% ipython --no-banner

In [1]: import numpy as np

In [2]: np.set_printoptions(precision=3, suppress=True, linewidth=160)

In [3]: rd = lambda a: np.round(a, 3) + 0

In [4]: X = np.loadtxt("data.csv", delimiter=",")

In [5]: rd(X)
Out[5]: 
array([[-0.518, -0.027,  0.271, -0.514, -0.242,  0.206, -0.47 ,  0.1  ,  0.004, -0.247],
       [ 0.115, -0.713, -0.35 ,  0.162, -0.047,  0.468, -0.133,  0.029,  0.24 , -0.181],
       [ 0.029,  0.433, -0.043,  0.55 ,  0.062,  0.089, -0.519,  0.388,  0.237, -0.14 ],
       [-0.115,  0.437, -0.544, -0.361,  0.117,  0.364,  0.359,  0.177,  0.241, -0.07 ],
       [ 0.173,  0.075, -0.03 ,  0.084, -0.765,  0.238,  0.133,  0.333, -0.355,  0.245],
       [ 0.691, -0.016, -0.05 , -0.498,  0.212, -0.068, -0.365,  0.261, -0.126,  0.068],
       [-0.23 , -0.073, -0.083, -0.044,  0.101,  0.074, -0.235, -0.009,  0.228,  0.9  ],
       [ 0.317,  0.308,  0.21 ,  0.007, -0.118,  0.492, -0.138, -0.688,  0.11 ,  0.028],
       [-0.115,  0.082, -0.672,  0.011, -0.187, -0.308, -0.371, -0.389, -0.326, -0.056],
       [ 0.173, -0.004, -0.022, -0.14 , -0.482, -0.441,  0.026, -0.056,  0.718, -0.05 ]])

In [6]: vec = np.array([-1, -1, 3, 4, 0, -1, 3, 0, -4, 5])

In [7]: rd(np.linalg.det(X))
Out[7]: np.float64(-1.0)

In [8]: 10 - np.linalg.matrix_rank(X - np.eye(10), tol=1e-8)
Out[8]: np.int64(1)

In [9]: rd(np.sort(np.abs(np.degrees(np.angle(np.linalg.eigvals(X))))))
Out[9]: array([  0.   ,  85.022,  85.022,  93.026,  93.026, 157.277, 157.277, 174.458, 174.458, 180.   ])

In [10]: rd(np.linalg.norm(vec)), rd(np.linalg.norm(X @ vec))
Out[10]: (np.float64(8.832), np.float64(8.832))

In [11]: vec = np.array([3, 2, 2, 2, 4, 4, 5, 4, 4, 4])

In [12]: h1 = np.maximum(X @ vec, 0)

In [13]: np.flatnonzero(h1 > 1e-9)
Out[13]: array([2, 3, 4, 5, 6, 7])

In [14]: print(rd(np.maximum(X @ vec, 0) - np.maximum(-X @ vec, 0)))
[-5.162 -0.085  1.919  3.829  0.228  0.505  2.906  0.602 -8.428 -0.927]

In [15]: print(rd(X * (h1 > 1e-9)[:, None]))
[[ 0.     0.     0.     0.     0.     0.     0.     0.     0.     0.   ]
 [ 0.     0.     0.     0.     0.     0.     0.     0.     0.     0.   ]
 [ 0.029  0.433 -0.043  0.55   0.062  0.089 -0.519  0.388  0.237 -0.14 ]
 [-0.115  0.437 -0.544 -0.361  0.117  0.364  0.359  0.177  0.241 -0.07 ]
 [ 0.173  0.075 -0.03   0.084 -0.765  0.238  0.133  0.333 -0.355  0.245]
 [ 0.691 -0.016 -0.05  -0.498  0.212 -0.068 -0.365  0.261 -0.126  0.068]
 [-0.23  -0.073 -0.083 -0.044  0.101  0.074 -0.235 -0.009  0.228  0.9  ]
 [ 0.317  0.308  0.21   0.007 -0.118  0.492 -0.138 -0.688  0.11   0.028]
 [ 0.     0.     0.     0.     0.     0.     0.     0.     0.     0.   ]
 [ 0.     0.     0.     0.     0.     0.     0.     0.     0.     0.   ]]

In [16]: rd(h1)
Out[16]: array([0.   , 0.   , 1.919, 3.829, 0.228, 0.505, 2.906, 0.602, 0.   , 0.   ])

In [17]: W1 = np.array([[0, -2, -2],
    ...:     [3, 0, 0],
    ...:     [0, -3, 2],
    ...:     [1, 2, 0],
    ...:     [3, 2, 2],
    ...:     [-1, 2, -2],
    ...:     [3, -2, -2],
    ...:     [0, 1, 1],
    ...:     [-3, 1, 0],
    ...:     [3, -1, -1]])

In [18]: c = np.array([1, -2, 1])

In [19]: act = np.maximum(X @ W1 + c, 0)

In [20]: np.linalg.matrix_rank(act)
Out[20]: np.int64(3)

In [21]: Z = np.array([[3, 2, 0], [1, 3, 2], [0, 1, 3]])

In [22]: (act @ Z).round(6).argmax(axis=1)
Out[22]: array([2, 1, 2, 0, 0, 2, 0, 0, 0, 2])

In [23]: W1 @ Z
Out[23]: 
array([[ -2,  -8, -10],
       [  9,   6,   0],
       [ -3,  -7,   0],
       [  5,   8,   4],
       [ 11,  14,  10],
       [ -1,   2,  -2],
       [  7,  -2, -10],
       [  1,   4,   5],
       [ -8,  -3,   2],
       [  8,   2,  -5]])

In [24]: m1 = np.load("a.npy")

In [25]: m1
Out[25]: 
array([[ 1,  1,  0,  2,  3,  0],
       [ 0,  0,  1, -1, -3,  0],
       [ 0,  0, -1,  3,  0,  2],
       [ 0,  0,  0, -2,  1,  3],
       [ 0,  0,  0,  0, -2, -3],
       [ 0,  0,  0,  0,  0, -2]])

In [26]: U, sig, vt = np.linalg.svd(m1)

In [27]: evecs = vt[:(sig > 1e-8).sum()]

In [28]: rng = np.random.default_rng(241)

In [29]: vec = m1[3] + -3 * m1[5] + rng.integers(2) * np.eye(6)[0]

In [30]: vec
Out[30]: array([ 0.,  0.,  0., -2.,  1.,  9.])

In [31]: rd(np.linalg.norm(vec - evecs.T @ evecs @ vec))
Out[31]: np.float64(0.0)

In [32]: np.allclose(evecs.T @ evecs @ vec, vec)
Out[32]: True

In [33]: np.linalg.lstsq(m1[:-1].T, m1[-1])[2]
Out[33]: np.int32(5)

In [34]: rd(np.trace(np.linalg.pinv(m1) @ m1))
Out[34]: np.float64(5.0)

In [35]: np.unique(m1.round(6), axis=0).shape
Out[35]: (6, 6)

In [36]: print(rd(m1 @ np.linalg.pinv(m1) @ m1))
[[ 1.  1.  0.  2.  3.  0.]
 [ 0.  0.  1. -1. -3.  0.]
 [ 0.  0. -1.  3.  0.  2.]
 [ 0.  0.  0. -2.  1.  3.]
 [ 0.  0.  0.  0. -2. -3.]
 [ 0.  0.  0.  0.  0. -2.]]

In [37]: gram = m1.T @ m1

In [38]: np.trace(gram), (m1 ** 2).sum()
Out[38]: (np.int64(71), np.int64(71))

In [39]: rd(np.linalg.eigvalsh(gram)[::-1])
Out[39]: array([35.976, 22.043, 11.137,  1.671,  0.174,  0.   ])

In [40]: (m1 @ m1.T).shape
Out[40]: (6, 6)

In [41]: gram
Out[41]: 
array([[ 1,  1,  0,  2,  3,  0],
       [ 1,  1,  0,  2,  3,  0],
       [ 0,  0,  2, -4, -3, -2],
       [ 2,  2, -4, 18,  7,  0],
       [ 3,  3, -3,  7, 23,  9],
       [ 0,  0, -2,  0,  9, 26]])

In [42]: rd(np.linalg.svd(m1, compute_uv=False) ** 2)
Out[42]: array([35.976, 22.043, 11.137,  1.671,  0.174,  0.   ])

In [43]: np.allclose(gram, gram.T)
Out[43]: True

In [44]: theta = np.radians(36)

In [45]: r_ = np.eye(6)

In [46]: r_[5, 5] = r_[2, 2] = np.cos(theta)

In [47]: r_[5, 2], r_[2, 5] = -np.sin(theta), np.sin(theta)

In [48]: rd(r_)
Out[48]: 
array([[ 1.   ,  0.   ,  0.   ,  0.   ,  0.   ,  0.   ],
       [ 0.   ,  1.   ,  0.   ,  0.   ,  0.   ,  0.   ],
       [ 0.   ,  0.   ,  0.809,  0.   ,  0.   ,  0.588],
       [ 0.   ,  0.   ,  0.   ,  1.   ,  0.   ,  0.   ],
       [ 0.   ,  0.   ,  0.   ,  0.   ,  1.   ,  0.   ],
       [ 0.   ,  0.   , -0.588,  0.   ,  0.   ,  0.809]])

In [49]: Y = m1 @ r_.T

In [50]: rd(np.linalg.det(r_)), rd(np.trace(r_))
Out[50]: (np.float64(1.0), np.float64(5.618))

In [51]: np.allclose(m1 @ m1.T, Y @ Y.T)
Out[51]: True

In [52]: W0 = np.loadtxt("out12.csv", delimiter=",")

In [53]: print(rd(W0))
[[ 0.707  0.     0.707  0.     0.   ]
 [ 0.     1.     0.     0.     0.   ]
 [-0.707  0.     0.707  0.     0.   ]
 [ 0.     0.     0.     1.     0.   ]
 [ 0.     0.     0.     0.     1.   ]]

In [54]: np.count_nonzero(W0)
Out[54]: np.int64(7)

In [55]: rd(W0.sum(axis=0))
Out[55]: array([0.   , 1.   , 1.414, 1.   , 1.   ])

In [56]: rd(np.diff(W0, axis=0))
Out[56]: 
array([[-0.707,  1.   , -0.707,  0.   ,  0.   ],
       [-0.707, -1.   ,  0.707,  0.   ,  0.   ],
       [ 0.707,  0.   , -0.707,  1.   ,  0.   ],
       [ 0.   ,  0.   ,  0.   , -1.   ,  1.   ]])

In [57]: rd(W0.sum(axis=1))
Out[57]: array([1.414, 1.   , 0.   , 1.   , 1.   ])

In [58]: q = W0.astype(float).copy()

In [59]: for j in range(5):
    ...:     q[:, j] -= q[:, :j] @ (q[:, :j].T @ q[:, j])
    ...:     q[:, j] /= np.linalg.norm(q[:, j])
    ...: 

In [60]: rd(q.T @ W0)
Out[60]: 
array([[1., 0., 0., 0., 0.],
       [0., 1., 0., 0., 0.],
       [0., 0., 1., 0., 0.],
       [0., 0., 0., 1., 0.],
       [0., 0., 0., 0., 1.]])

In [61]: rd(q)
Out[61]: 
array([[ 0.707,  0.   ,  0.707,  0.   ,  0.   ],
       [ 0.   ,  1.   ,  0.   ,  0.   ,  0.   ],
       [-0.707,  0.   ,  0.707,  0.   ,  0.   ],
       [ 0.   ,  0.   ,  0.   ,  1.   ,  0.   ],
       [ 0.   ,  0.   ,  0.   ,  0.   ,  1.   ]])
